$ python3 -q
>>> import numpy as np
>>> from numpy import linalg as LA
>>> np.set_printoptions(precision=2, suppress=True, linewidth=200, floatmode="fixed")
>>> A = np.load("sample14.npy")
>>> A
array([[ 0.50,  0.05, -0.87],
       [ 0.05,  1.00,  0.08],
       [-0.87,  0.08, -0.49]])
>>> # orthonormal columns
>>> other = LA.inv(A)
>>> other
array([[ 0.50,  0.05, -0.87],
       [ 0.05,  1.00,  0.08],
       [-0.87,  0.08, -0.49]])
>>> np.round(LA.slogdet(A)[0], 2)
np.float64(-1.0)
>>> (np.abs(other) > 1e-9).astype(int)
array([[1, 1, 1],
       [1, 1, 1],
       [1, 1, 1]])
>>> round(float(LA.det(A) * LA.det(other)), 2)
1.0
>>> round(LA.cond(A), 2)
np.float64(1.0)
>>> LA.inv(other)
array([[ 0.50,  0.05, -0.87],
       [ 0.05,  1.00,  0.08],
       [-0.87,  0.08, -0.49]])
>>> w, evecs = LA.eig(A)
>>> np.sort(LA.eigvals(A @ A))
array([1.00, 1.00, 1.00])
>>> round(float(np.prod(w)), 2)
-1.0
>>> arr = np.load("a.npy")
>>> arr
array([[  1.66,   5.69,  -8.71],
       [ -0.73,  -6.78,  -9.85],
       [  7.75,  -2.12,   6.54],
       [  1.23, -15.52,   4.56],
       [ -1.06,   6.06,  -0.11],
       [  8.45,   6.93,  15.14],
       [  8.81,  -1.61,  -2.12],
       [  0.27,  -0.45,   6.27],
       [ -0.93,  24.78,   2.25],
       [  4.22, -10.77,   1.12],
       [ -1.70,   2.69,  16.84],
       [  1.23, -19.98,  -5.95],
       [ -5.51,   4.74,   1.53],
       [  9.92,   8.27,  16.94],
       [ -3.57,  -9.07,   1.85],
       [ -2.34,   6.26,  -0.93],
       [ -6.49,  15.73,   8.05],
       [ -5.83,   3.37,   0.60],
       [  1.40,   1.29,   1.42],
       [ -8.05,  10.97,  -0.13],
       [ -4.95,  -7.56,   1.90]])
>>> other = np.array([[3, -3, 2], [-1, 2, 1], [-1, -1, 1]])
>>> LA.matrix_rank(np.vstack([arr, other.T]))
np.int64(3)
>>> np.einsum("ij->j", arr)
array([ 3.78, 22.92, 57.21])
>>> np.vstack([arr, other.T]).shape
(24, 3)
>>> data = np.load("block17.npy")
>>> data
array([[ 0.04, -0.15,  0.12],
       [-0.15,  0.58, -0.47],
       [ 0.12, -0.47,  0.38]])
>>> w, evecs = LA.eigvalsh(data)
Traceback (most recent call last):
  File "<python-input-24>", line 1, in <module>
    w, evecs = LA.eigvalsh(data)
    ^^^^^^^^
ValueError: too many values to unpack (expected 2)
>>> w, evecs = LA.eigh(data)
>>> w.sum(), round(np.trace(data), 2)
(np.float64(1.0), np.float64(1.0))
>>> evecs @ np.diag(w) @ evecs.T
array([[ 0.04, -0.15,  0.12],
       [-0.15,  0.58, -0.47],
       [ 0.12, -0.47,  0.38]])
>>> LA.eigvalsh(data + -3 * np.eye(3))
array([-3.00, -3.00, -2.00])
>>> np.abs(evecs[:, -1]).round(6).argmax()
np.int64(1)
>>> np.round(evecs.T @ data @ evecs, 2) + 0
array([[0.00, 0.00, 0.00],
       [0.00, 0.00, 0.00],
       [0.00, 0.00, 1.00]])
>>> np.round(LA.svd(data, compute_uv=False), 2) + 0
array([1.00, 0.00, 0.00])
>>> np.abs(evecs[:, -1])
array([0.19, 0.76, 0.62])
>>> w.round(2) + 0
array([0.00, 0.00, 1.00])
>>> np.unique(w.round(6) + 0, return_counts=True)[1]
array([2, 1])
>>> (w > 1e-8).sum(), (w < -1e-8).sum()
(np.int64(1), np.int64(0))
>>> m1 = np.load("w.npy")
>>> m1
array([[ 4.79, -0.03,  4.24],
       [ 5.03, -0.12,  3.86],
       [ 5.15,  0.14,  4.01],
       [ 4.96,  0.07,  3.92],
       [ 4.90, -0.02,  3.81],
       [ 4.87, -0.10,  3.99],
       [ 4.97,  0.03,  4.10],
       [ 4.73, -0.01,  4.04],
       [-1.86,  2.68,  3.80],
       [-2.00,  3.01,  4.09],
       [-1.83,  3.20,  3.87],
       [-1.94,  3.10,  4.21],
       [-2.09,  3.10,  4.01],
       [-2.11,  2.95,  3.90],
       [-2.06,  2.95,  4.08],
       [-1.91,  3.08,  4.06]])
>>> Xs = m1 - m1.mean(axis=0)
>>> evecs = LA.svd(Xs)[2][:2]
>>> other = Xs - Xs @ evecs.T @ evecs
>>> other.std(axis=0)
array([0.03, 0.08, 0.07])
>>> (Xs @ evecs.T).std(axis=0)
array([3.77, 0.14])
>>> rng = np.random.default_rng(630)
>>> idx = rng.permutation(3)
>>> idx
array([1, 2, 0])
>>> other = data[idx][:, idx]
>>> other
array([[ 0.58, -0.47, -0.15],
       [-0.47,  0.38,  0.12],
       [-0.15,  0.12,  0.04]])
>>> np.allclose(other, data)
False
>>> np.round(np.sort(np.abs(LA.eigvals(other))), 2) + 0
array([0.00, 0.00, 1.00])
>>> np.diag(other)
array([0.58, 0.38, 0.04])
>>> np.round(LA.det(other), 2), round(LA.det(data[idx]), 2)
(np.float64(0.0), np.float64(-0.0))
>>> feats = np.loadtxt("layer11.csv", delimiter=",")
>>> feats
array([[ 5.00,  3.00,  1.00],
       [ 5.00,  3.00,  1.00],
       [ 8.00,  6.00,  4.00],
       [ 2.00,  0.00, -2.00]])
>>> # rows and columns are dependent
>>> left, s, vt = LA.svd(feats)
>>> np.argmax(s[:-1] / (s[1:] + 1e-6)) + 1
np.int64(2)
>>> other = left[:, :2] @ np.diag(s[:2]) @ vt[:2]
>>> round(float(LA.norm(feats - other, 2)), 2), round(float(s[2]), 2)
(0.0, 0.0)
>>> np.round(np.abs(feats - other).max(), 2)
np.float64(0.0)
>>> LA.lstsq(feats[:-1].T, feats[-1])[2]
np.int32(2)
>>> np.round(feats @ LA.pinv(feats) @ feats, 2) + 0
array([[ 5.00,  3.00,  1.00],
       [ 5.00,  3.00,  1.00],
       [ 8.00,  6.00,  4.00],
       [ 2.00,  0.00, -2.00]])
>>> G = A.T @ A
>>> LA.svd(A, compute_uv=False) ** 2
array([1.00, 1.00, 1.00])
>>> np.diag(G)
array([1.00, 1.00, 1.00])
>>> LA.matrix_rank(G)
np.int64(3)
>>> G.round(2) + 0
array([[1.00, 0.00, 0.00],
       [0.00, 1.00, 0.00],
       [0.00, 0.00, 1.00]])
>>> x0 = np.array([2, -3, 0])
>>> feats @ np.ones(3)
array([ 9.00,  9.00, 18.00,  0.00])
>>> feats @ np.eye(3)[2]
array([ 1.00,  1.00,  4.00, -2.00])
>>> (feats * x0).sum(axis=1)
array([ 1.00,  1.00, -2.00,  4.00])
>>> feats * x0
array([[ 10.00,  -9.00,   0.00],
       [ 10.00,  -9.00,   0.00],
       [ 16.00, -18.00,   0.00],
       [  4.00,  -0.00,  -0.00]])
>>> mat = np.array([[-26.58, -20.85, -9.92],
...     [-16.81, -12.05, -4.47],
...     [-15.11, -10.55, -3.61],
...     [-11.27, -7.24, -1.84],
...     [-7.54, -4.19, -0.44],
...     [-4.93, -2.22, 0.24],
...     [-2.47, -0.66, 0.43],
...     [-1.22, -0.14, 0.25],
...     [1.09, 0.11, 0.43],
...     [2.22, 0.53, 1.48],
...     [4.75, 2.09, 4.45],
...     [4.88, 2.18, 4.61],
...     [8.35, 4.83, 8.95],
...     [13.86, 9.46, 15.92],
...     [15.05, 10.49, 17.4],
...     [15.11, 10.55, 17.48],
...     [21.97, 16.66, 26.06]])
>>> mat
array([[-26.58, -20.85,  -9.92],
       [-16.81, -12.05,  -4.47],
       [-15.11, -10.55,  -3.61],
       [-11.27,  -7.24,  -1.84],
       [ -7.54,  -4.19,  -0.44],
       [ -4.93,  -2.22,   0.24],
       [ -2.47,  -0.66,   0.43],
       [ -1.22,  -0.14,   0.25],
       [  1.09,   0.11,   0.43],
       [  2.22,   0.53,   1.48],
       [  4.75,   2.09,   4.45],
       [  4.88,   2.18,   4.61],
       [  8.35,   4.83,   8.95],
       [ 13.86,   9.46,  15.92],
       [ 15.05,  10.49,  17.40],
       [ 15.11,  10.55,  17.48],
       [ 21.97,  16.66,  26.06]])
>>> basis = mat[[11, 15]].astype(float)
>>> for _ in range(7):
...     idx = LA.norm(mat[:, None] - basis, axis=-1).argmin(axis=1)
...     basis = np.array([mat[idx == j].mean(axis=0) for j in range(2)])
... 
>>> idx
array([0, 0, 0, 0, 0, 0, 0, 0, 0, 0, 0, 0, 1, 1, 1, 1, 1])
>>> basis
array([[-6.08, -4.42, -0.70],
       [14.87, 10.40, 17.16]])
>>> basis[1] - basis[0]
array([20.95, 14.81, 17.86])
>>> np.abs(basis[1] - basis[0]).argmax()
np.int64(0)
>>> G = m1.T @ m1
>>> np.allclose(G, G.T)
True
>>> LA.svd(m1, compute_uv=False) ** 2
array([344.29, 209.77,   0.21])
>>> round(float(np.trace(G)), 2), np.round((m1 ** 2).sum(), 2)
(554.28, np.float64(554.28))
>>> LA.eigvalsh(G)[::-1]
array([344.29, 209.77,   0.21])
>>> x0 = np.array([-1, 2, -2])
>>> rhs = mat @ x0
>>> np.round(LA.pinv(mat) @ mat, 2) + 0
array([[1.00, 0.00, 0.00],
       [0.00, 1.00, 0.00],
       [0.00, 0.00, 1.00]])
>>> LA.solve(mat.T @ mat, mat.T @ rhs)
array([-1.00,  2.00, -2.00])
>>> rhs = rhs + 0.3 * rng.normal(size=17)
>>> rhs.round(2) + 0
array([  4.80,   0.94,   1.41,   0.84,   0.21,   0.00,   0.69,   0.50,  -1.72,  -4.13,  -9.16,  -9.16, -16.23, -26.32, -29.50, -28.93, -40.95])
>>> c, *_ = LA.lstsq(mat, rhs)
>>> np.round(mat.T @ (rhs - mat @ c), 2) + 0
array([0.00, 0.00, 0.00])
>>> c.round()
array([-1.00,  2.00, -2.00])
>>> c
array([-0.96,  1.95, -2.00])
>>> K = np.load("case17.npy")
>>> K
array([[ 9.40,  0.76, -3.34],
       [ 2.54, -6.67, -7.00],
       [ 8.94,  4.48,  0.15],
       [-9.14,  0.18,  4.06],
       [ 3.50, -6.22, -7.01],
       [ 6.27,  6.96,  3.50],
       [ 4.48, -5.65, -6.93],
       [ 8.23,  5.51,  1.37],
       [-2.28, -7.75, -5.90],
       [-1.63, -7.72, -6.15],
       [ 4.40,  7.57,  4.83],
       [ 7.83,  5.92,  1.90],
       [ 4.25,  7.60,  4.92],
       [ 9.02, -0.48, -4.28]])
>>> Xs = K - K.mean(axis=0)
>>> evecs = LA.svd(Xs)[2][:2]
>>> other = Xs - Xs @ evecs.T @ evecs
>>> LA.norm(other, axis=1).round(6).argmax()
np.int64(0)
>>> np.diag(evecs.T @ evecs)
array([0.91, 0.60, 0.49])
>>> rk = LA.matrix_rank(K)
>>> rk
np.int64(2)
>>> ns = LA.svd(K)[2][rk:].T
>>> np.round(K @ ns, 2) + 0
array([[0.00],
       [0.00],
       [0.00],
       [0.00],
       [0.00],
       [0.00],
       [0.00],
       [0.00],
       [0.00],
       [0.00],
       [0.00],
       [0.00],
       [0.00],
       [0.00]])
>>> ns.shape
(3, 1)
>>> np.allclose(K @ ns, 0)
True
>>> [int(LA.matrix_rank(K[:i])) for i in range(1, len(K) + 1)]
[1, 2, 2, 2, 2, 2, 2, 2, 2, 2, 2, 2, 2, 2]
>>> left, s, vt = LA.svd(K)
>>> evecs = vt[:(s > 1e-8).sum()]
>>> x0 = K[12] + 2 * K[4] + rng.integers(2) * np.eye(3)[2]
>>> x0
array([11.25, -4.83, -8.10])
>>> evecs.T @ evecs
array([[ 0.91,  0.19, -0.22],
       [ 0.19,  0.60,  0.45],
       [-0.22,  0.45,  0.49]])
>>> LA.matrix_rank(np.vstack([K, x0]))
np.int64(3)
>>> np.allclose(evecs.T @ evecs @ x0, x0)
False
>>> idx = K[:, 2] > np.median(K[:, 2])
>>> r0 = K[idx].mean(axis=0) - K[~idx].mean(axis=0)
>>> (((K - K.mean(axis=0)) @ r0 > 0) == idx).mean()
np.float64(1.0)
>>> np.argsort(-np.abs(r0).round(6), kind="stable")
array([1, 2, 0])
>>> ((K - K.mean(axis=0)) @ r0 > 0).astype(int)
array([0, 0, 1, 1, 0, 1, 0, 1, 0, 0, 1, 1, 1, 0])
>>> idx.astype(int)
array([0, 0, 1, 1, 0, 1, 0, 1, 0, 0, 1, 1, 1, 0])
>>> r0
array([ 0.82, 10.28,  8.76])
>>> M = np.loadtxt("m.csv", delimiter=",")
>>> M
array([[ 0.00, -3.00],
       [ 3.00,  0.00]])
>>> M.mean(axis=0)
array([ 1.50, -1.50])
>>> np.count_nonzero(M)
np.int64(2)
>>> np.abs(M).max()
np.float64(3.0)
>>> M.sum(axis=1)
array([-3.00,  3.00])
>>> np.diff(M, axis=0)
array([[3.00, 3.00]])
>>> M - M[0]
array([[0.00, 0.00],
       [3.00, 3.00]])
>>> np.round(LA.norm(M), 2)
np.float64(4.24)
>>> np.zeros(2, 2)
Traceback (most recent call last):
  File "<python-input-132>", line 1, in <module>
    np.zeros(2, 2)
    ~~~~~~~~^^^^^^
TypeError: Cannot interpret '2' as a data type
>>> M @ M
array([[-9.00,  0.00],
       [ 0.00, -9.00]])
>>> np.allclose(M, M.T)
False
>>> round(float(LA.det(M)), 2)
9.0
>>> LA.determinant(M)
Traceback (most recent call last):
  File "<python-input-136>", line 1, in <module>
    LA.determinant(M)
    ^^^^^^^^^^^^^^
AttributeError: module 'numpy.linalg' has no attribute 'determinant'
>>> LA.matrix_power(M, 4)
array([[81.00,  0.00],
       [ 0.00, 81.00]])
>>> assert M == M.T
Traceback (most recent call last):
  File "<python-input-138>", line 1, in <module>
    assert M == M.T
           ^^^^^^^^
ValueError: The truth value of an array with more than one element is ambiguous. Use a.any() or a.all()
>>> (M - M.T) / 2
array([[ 0.00, -3.00],
       [ 3.00,  0.00]])
>>> np.allclose(M @ M.T, M.T @ M)
True
>>> (M + M.T) / 2
array([[0.00, 0.00],
       [0.00, 0.00]])
